$ python -q
>>> import numpy as np
>>> from numpy import linalg as LA
>>> np.set_printoptions(precision=2, suppress=True, linewidth=140)
>>> rnd = lambda a: np.round(a, 2) + 0
>>> m1 = np.load("a.npy")
>>> m1
array([[ 8,  5,  1],
       [-5,  0,  5],
       [-4,  2,  4]])
>>> x0 = np.array([1, -5, 2])
>>> a = np.maximum(m1 @ x0, 0)
>>> np.flatnonzero(a > 1e-9)
array([1])
>>> print(m1 * (a > 1e-9)[:, None])
[[ 0  0  0]
 [-5  0  5]
 [ 0  0  0]]
>>> np.maximum(m1 @ x0, 0) - np.maximum(-m1 @ x0, 0)
array([-15,   5,  -6])
>>> m1.T @ a
array([-25,   0,  25])
>>> a
array([0, 5, 0])
>>> rnd(np.tanh(m1 @ x0))
array([-1.,  1., -1.])
>>> rng = np.random.default_rng(9991)
>>> z = rng.permutation(3)
>>> print(z)
[2 0 1]
>>> Y = m1[z][:, z]
>>> print(Y)
[[ 4 -4  2]
 [ 1  8  5]
 [ 5 -5  0]]
>>> np.diag(Y)
array([4, 8, 0])
>>> np.trace(Y)
np.int64(12)
>>> print(np.allclose(Y, m1))
False
>>> rnd(LA.det(Y)), rnd(LA.det(m1[z]))
(np.float64(-90.0), np.float64(-90.0))
>>> J = np.load("mat.npy")
>>> J
array([[ 0.3, -3. ,  4. ,  7. ],
       [ 8. , -1.7,  2. ,  1. ],
       [-5. ,  7. , -6.7,  9. ],
       [ 0. , -3. ,  4. ,  7.3]])
>>> Uu, sigma, vt = LA.svd(J)
>>> rnd(sigma)
array([14.93, 12.74,  6.25,  0.01])
>>> np.argmax(sigma[:-1] / (sigma[1:] + 1e-6)) + 1
np.int64(3)
>>> Y = Uu[:, :3] @ np.diag(sigma[:3]) @ vt[:3]
>>> rnd(LA.norm(J - Y, 2)), rnd(sigma[3])
(np.float64(0.01), np.float64(0.01))
>>> rnd(np.abs(J - Y).max())
np.float64(0.01)
>>> rnd(LA.norm(J - Y) / LA.norm(J))
np.float64(0.0)
>>> rnd(Y)
array([[ 0.3 , -3.01,  3.99,  7.  ],
       [ 8.  , -1.7 ,  2.  ,  1.  ],
       [-5.  ,  7.  , -6.7 ,  9.  ],
       [ 0.  , -2.99,  4.01,  7.3 ]])
>>> LA.matrix_rank(J, rtol=0.05)
np.int64(3)
>>> data = np.loadtxt("case8.csv", delimiter=",")
>>> data
array([[ 4., -4., -2.,  2., -2., -1.],
       [ 0.,  4.,  2.,  0.,  2.,  1.],
       [ 4.,  4., -2.,  2.,  2., -1.],
       [ 4., -4., -2.,  4., -4., -2.],
       [ 0.,  4.,  2.,  0.,  4.,  2.],
       [ 4.,  4., -2.,  4.,  4., -2.]])
>>> f = np.array([-2, 3, 1, -2, 2, 0])
>>> Y = data + np.outer(f, np.eye(6)[2])
>>> LA.matrix_rank(Y - data)
np.int64(1)
>>> F = np.load("block7.npy")
>>> F
array([[1, 1, 5, 0],
       [4, 0, 4, 3],
       [5, 3, 0, 2],
       [4, 0, 4, 3]])
>>> rk = LA.matrix_rank(F)
>>> rk
np.int64(3)
>>> null = LA.svd(F)[2][rk:].T
>>> rnd(null[:, 0] / null[np.abs(null[:, 0]).round(6).argmax(), 0])
array([-0.78,  0.63,  0.03,  1.  ])
>>> np.allclose(F @ null, 0)
True
>>> null.shape
(4, 1)
>>> print([int(LA.matrix_rank(F[:, :j + 1])) for j in range(4)])
[1, 2, 3, 3]
